$ python3 -q
>>> import numpy as np
>>> from numpy import linalg as LA
>>> np.set_printoptions(suppress=True, linewidth=160)
>>> X = np.load("data.npy")
>>> X
array([[-42.76,  16.5 ,   9.74,   4.81, -14.17,   8.55,  28.88,   4.96, -41.81],
       [  0.81,  -0.97,  30.4 , -31.88,   2.26,   3.24, -14.07, -13.11,  -5.79],
       [ -3.95,  11.88,  27.65, -43.9 , -16.46,  11.55, -28.15, -36.19,   7.53],
       [ 34.75,  -3.81,  -6.09, -15.64,  -2.85,  -0.39, -37.36, -25.2 ,  43.76],
       [-16.53,  -3.58,   1.7 ,  18.05,  10.12,  -4.57,  29.01,  26.23, -31.7 ],
       [ 14.33,   7.16,   0.92,  -1.43, -14.97,  -7.15,  -6.26, -19.01,  -4.44],
       [-12.6 , -24.11,  -0.27,  23.87,  37.74,  -6.3 ,  32.75,  53.96, -24.37],
       [ 10.27,  24.29,   0.74, -26.95, -39.34,   8.56, -35.27, -56.07,  26.45],
       [ 21.36, -38.73,  14.49,  -8.11,  52.1 ,  -7.35,  -6.06,  39.01,  13.94],
       [  7.83,  -2.13, -34.03,  29.51,   0.21,  -3.26,   4.71,   9.8 ,  20.11],
       [ 21.  ,  -5.53,   1.78, -20.31,   2.27,   2.71, -30.25, -17.04,  34.12],
       [  1.51,   9.53,  20.03, -24.41, -12.77,   2.06, -13.44, -24.06,  -5.5 ]])
>>> U, sigma, Vh = LA.svd(X)
>>> sigma.round(2)
array([178.26, 114.78,  84.38,  25.68,   1.57,   1.27,   0.77,   0.42,   0.29])
>>> B = U[:, :4] @ np.diag(sigma[:4]) @ Vh[:4]
>>> round(float(np.abs(X - B).max()), 2)
0.71
>>> round(float(LA.norm(X - B) / LA.norm(X)), 2)
0.01
>>> LA.matrix_rank(B)
np.int64(4)
>>> rng = np.random.default_rng(65993)
>>> B = X + rng.integers(-2, 3, (12, 4)) @ rng.integers(-2, 3, (4, 9))
>>> B.round(2)
array([[-38.76,  10.5 ,   9.74,   7.81, -20.17,   8.55,  15.88,   4.96, -39.81],
       [  0.81,  -1.97,  32.4 , -32.88,   4.26,   4.24, -20.07, -10.11,  -1.79],
       [  3.05,  10.88,  30.65, -36.9 , -23.46,  13.55, -33.15, -32.19,   5.53],
       [ 37.75,  -3.81,  -5.09, -12.64,  -5.85,   0.61, -37.36, -24.2 ,  41.76],
       [-19.53,  -9.58,  -3.3 ,  11.05,  13.12,  -3.57,  31.01,  15.23, -33.7 ],
       [  7.33,   9.16,  -4.08,  -2.43, -15.97, -16.15,  -8.26, -20.01,  -0.44],
       [-17.6 , -20.11,  -1.27,  23.87,  38.74, -12.3 ,  30.75,  57.96, -19.37],
       [ 13.27,  28.29,   5.74, -23.95, -38.34,  11.56, -33.27, -49.07,  26.45],
       [ 15.36, -32.73,  12.49,  -7.11,  52.1 , -15.35,  -5.06,  43.01,  17.94],
       [  1.83,  -6.13, -38.03,  19.51,   8.21,  -2.26,   7.71,   0.8 ,  21.11],
       [ 21.  ,  -5.53,  -0.22, -21.31,   2.27,   3.71, -22.25, -22.04,  29.12],
       [ -1.49,  10.53,  17.03, -26.41, -11.77,   0.06,  -7.44, -28.06,  -7.5 ]])
>>> np.round(LA.svd(B - X, compute_uv=False), 2) + 0
array([30.91, 22.5 , 18.9 , 12.27,  0.  ,  0.  ,  0.  ,  0.  ,  0.  ])
>>> LA.matrix_rank(B - X, tol=1e-8)
np.int64(4)
>>> np.round(np.abs(B - X).sum(axis=1), 2)
array([34., 20., 38., 14., 40., 32., 28., 28., 32., 46., 22., 24.])
